$ ipython --no-banner

In [1]: import numpy as np

In [2]: from numpy import linalg as LA

In [3]: np.set_printoptions(precision=2, suppress=True, linewidth=120)

In [4]: W2 = np.sign(np.array([[5, 5], [1, 4]]))

In [5]: out = (np.tril(W2, -1) + np.eye(2)) @ (np.triu(W2, 1) + np.eye(2))

In [6]: evals = np.array([9, 4])

In [7]: X = np.rint(out * evals @ LA.inv(out)) + 0

In [8]: X
Out[8]: 
array([[14., -5.],
       [10., -1.]])

In [9]: out = np.array([[-2, 1], [2, 2]])

In [10]: np.einsum("ik,kj->ij", X, out)
Out[10]: 
array([[-38.,   4.],
       [-22.,   8.]])

In [11]: np.einsum("ik,kj->ji", X, out)
Out[11]: 
array([[-38., -22.],
       [  4.,   8.]])

In [12]: LA.matrix_rank(np.vstack([X, out.T]))
Out[12]: np.int64(2)

In [13]: m1 = np.loadtxt("test3.csv", delimiter=",")

In [14]: m1
Out[14]: 
array([[-1.7,  0. ,  0. ],
       [ 0.5, -1.7,  0.1],
       [ 0.7,  1.4, -0.2],
       [-1.1,  0.3,  0.2],
       [ 0.5, -0.4,  0.1],
       [-1.1,  1.3,  0.4],
       [-1.5, -0.3,  0.7],
       [ 1. , -0.7, -0.3],
       [-1. , -1.5, -1.8],
       [-0.8, -1.6,  1. ],
       [ 2.2,  0.3, -0.5],
       [-1.8,  0.9,  0. ],
       [-0.3,  0.4, -1.9],
       [ 1.2, -1. ,  0.9],
       [-0.4,  0.6, -1. ]])

In [15]: cen = (m1 - m1.mean(axis=0)) / m1.std(axis=0)

In [16]: cen.std(axis=0)
Out[16]: array([1., 1., 1.])

In [17]: np.argwhere(np.abs(cen) > 2)
Out[17]: 
array([[10,  0],
       [12,  2]])

In [18]: c = LA.lstsq(np.delete(cen, 0, axis=1), cen[:, 0])[0]

In [19]: c
Out[19]: array([-0.14, -0.06])

In [20]: out = np.array([[3, 0, 1], [-3, -3, -1], [1, -2, -1]])

In [21]: LA.matrix_rank(m1 @ out)
Out[21]: np.int64(3)

In [22]: np.vstack([m1, out.T]).shape
Out[22]: (18, 3)

In [23]: np.einsum("ij->j", m1)
Out[23]: array([-3.6, -2. , -2.3])

In [24]: Q = X.astype(float).copy()

In [25]: for j in range(2):
    ...:     Q[:, j] -= Q[:, :j] @ (Q[:, :j].T @ Q[:, j])
    ...:     Q[:, j] /= LA.norm(Q[:, j])
    ...: 

In [26]: Q
Out[26]: 
array([[ 0.81, -0.58],
       [ 0.58,  0.81]])

In [27]: theta = np.radians(60)

In [28]: R = np.eye(3)

In [29]: R[1, 1] = R[2, 2] = np.cos(theta)

In [30]: R[1, 2], R[2, 1] = -np.sin(theta), np.sin(theta)

In [31]: R
Out[31]: 
array([[ 1.  ,  0.  ,  0.  ],
       [ 0.  ,  0.5 , -0.87],
       [ 0.  ,  0.87,  0.5 ]])

In [32]: out = m1 @ R.T

In [33]: np.allclose(LA.norm(m1, axis=1), LA.norm(out, axis=1))
Out[33]: True

In [34]: np.abs(out - m1).max(axis=0)
Out[34]: array([0.  , 2.31, 1.89])

In [35]: np.allclose(m1 @ m1.T, out @ out.T)
Out[35]: True

In [36]: round(float(LA.det(R)), 2), np.trace(R)
Out[36]: (1.0, np.float64(2.0))

In [37]: A = np.loadtxt("layer4.csv", delimiter=",")

In [38]: A
Out[38]: 
array([[3., 0., 0.],
       [0., 3., 2.],
       [0., 2., 3.]])

In [39]: Q, vecs = LA.qr(A[:, :2])[0], LA.qr(A[:, 2:])[0]

In [40]: sig = LA.svd(Q.T @ vecs, compute_uv=False)

In [41]: (sig > 0.9).sum()
Out[41]: np.int64(1)

In [42]: round(LA.norm(Q @ Q.T - vecs @ vecs.T, 2), 2)
Out[42]: np.float64(1.0)

In [43]: sig
Out[43]: array([0.92])

In [44]: arr = np.load("data.npy")

In [45]: arr
Out[45]: 
array([[ 1.94,  1.04,  0.32],
       [ 0.42,  0.93, -0.04],
       [-1.2 , -0.63, -0.2 ]])

In [46]: round(LA.norm(arr) ** 2 / LA.norm(arr, 2) ** 2, 2)
Out[46]: np.float64(1.05)

In [47]: LA.norm(arr, axis=1).argmax()
Out[47]: np.int64(0)

In [48]: np.round(LA.norm(arr, "nuc"), 2)
Out[48]: np.float64(3.35)

In [49]: round(float(LA.norm(arr[2], 1)), 2), round(float(LA.norm(arr[2], np.inf)), 2)
Out[49]: (2.03, 1.2)

In [50]: LA.norm(arr, axis=1)
Out[50]: array([2.22, 1.02, 1.37])

In [51]: round(float(LA.norm(arr[2] - arr[1])), 2)
Out[51]: 2.25

In [52]: LA.norm(arr, axis=0)
Out[52]: array([2.32, 1.53, 0.38])

In [53]: round(float(LA.norm(arr, 2)), 2)
Out[53]: 2.74

In [54]: proj = np.triu(np.array([[0, 3, 3], [3, 3, 1], [0, 3, 1]]), 1) + np.eye(3)

In [55]: out = proj @ arr @ LA.inv(proj)

In [56]: round(np.trace(out), 2), np.trace(arr)
Out[56]: (np.float64(2.67), np.float64(2.67))

In [57]: proj @ arr - arr @ proj
Out[57]: 
array([[-2.34, -4.92, -7.58],
       [-1.2 , -1.89, -2.39],
       [ 0.  ,  3.6 ,  4.23]])

In [58]: out
Out[58]: 
array([[-0.4 ,  3.14, -2.34],
       [-0.78,  2.64, -0.54],
       [-1.2 ,  2.97,  0.43]])

In [59]: round(LA.det(out), 2)
Out[59]: np.float64(0.0)

In [60]: idx = m1[:, 0] > np.median(m1[:, 0])

In [61]: f = m1[idx].mean(axis=0) - m1[~idx].mean(axis=0)

In [62]: (((m1 - m1.mean(axis=0)) @ f > 0) == idx).mean()
Out[62]: np.float64(1.0)

In [63]: np.argsort(-np.abs(f).round(6), kind="stable")
Out[63]: array([0, 1, 2])

In [64]: ((m1 - m1.mean(axis=0)) @ f > 0).astype(int)
Out[64]: array([0, 1, 1, 0, 1, 0, 0, 1, 0, 0, 1, 0, 1, 1, 0])

In [65]: E = np.loadtxt("case3.csv", delimiter=",")

In [66]: E.round(2) + 0
Out[66]: 
array([[ 0.01, -0.05, -0.1 ],
       [-0.05,  1.  ,  0.  ],
       [-0.1 ,  0.  ,  0.99]])

In [67]: def softmax(z):
    ...:     e = np.exp(z - z.max(axis=-1, keepdims=True))
    ...:     return e / e.sum(axis=-1, keepdims=True)
    ...: 

In [68]: softmax(10 * E[0])
Out[68]: array([0.54, 0.29, 0.17])

In [69]: S = E @ E.T / np.sqrt(3)

In [70]: softmax(S).round(6).argmax(axis=1)
Out[70]: array([0, 1, 2])

In [71]: J = np.array([[0.1, 1.7, 0.3],
    ...:     [-1.1, 0.3, 0.5],
    ...:     [-0.8, -0.2, -0.4],
    ...:     [-0.7, 0.9, 0.2],
    ...:     [2.0, -1.2, 0.8],
    ...:     [0.6, -0.1, -0.2],
    ...:     [-0.7, 0.0, -0.2],
    ...:     [0.1, 0.9, -1.3],
    ...:     [-1.0, 0.6, -0.9],
    ...:     [-1.1, -0.1, 1.5],
    ...:     [-0.9, 0.1, -0.2],
    ...:     [1.3, 0.9, -0.3],
    ...:     [-0.3, -0.8, 0.7],
    ...:     [0.7, 1.0, 0.6],
    ...:     [-0.5, 0.2, 0.8],
    ...:     [-0.4, 1.2, -0.7],
    ...:     [1.4, 0.3, -0.1],
    ...:     [1.0, 0.7, 0.5],
    ...:     [0.7, -1.3, 0.4]])

In [72]: J[2] *= 3

In [73]: J
Out[73]: 
array([[ 0.1,  1.7,  0.3],
       [-1.1,  0.3,  0.5],
       [-2.4, -0.6, -1.2],
       [-0.7,  0.9,  0.2],
       [ 2. , -1.2,  0.8],
       [ 0.6, -0.1, -0.2],
       [-0.7,  0. , -0.2],
       [ 0.1,  0.9, -1.3],
       [-1. ,  0.6, -0.9],
       [-1.1, -0.1,  1.5],
       [-0.9,  0.1, -0.2],
       [ 1.3,  0.9, -0.3],
       [-0.3, -0.8,  0.7],
       [ 0.7,  1. ,  0.6],
       [-0.5,  0.2,  0.8],
       [-0.4,  1.2, -0.7],
       [ 1.4,  0.3, -0.1],
       [ 1. ,  0.7,  0.5],
       [ 0.7, -1.3,  0.4]])

In [74]: cen = J - J.mean(axis=0)

In [75]: Uu, sig, vt = LA.svd(cen, full_matrices=False)

In [76]: (np.sign(Uu[:, 0]) == np.sign(Uu[0, 0])).astype(int)
Out[76]: array([1, 0, 0, 0, 1, 1, 0, 0, 0, 0, 0, 1, 1, 1, 0, 0, 1, 1, 1])

In [77]: np.abs(vt[0]).argmax()
Out[77]: np.int64(0)

In [78]: sig ** 2 / (sig ** 2).sum()
Out[78]: array([0.52, 0.31, 0.17])

In [79]: sig
Out[79]: array([4.74, 3.63, 2.71])
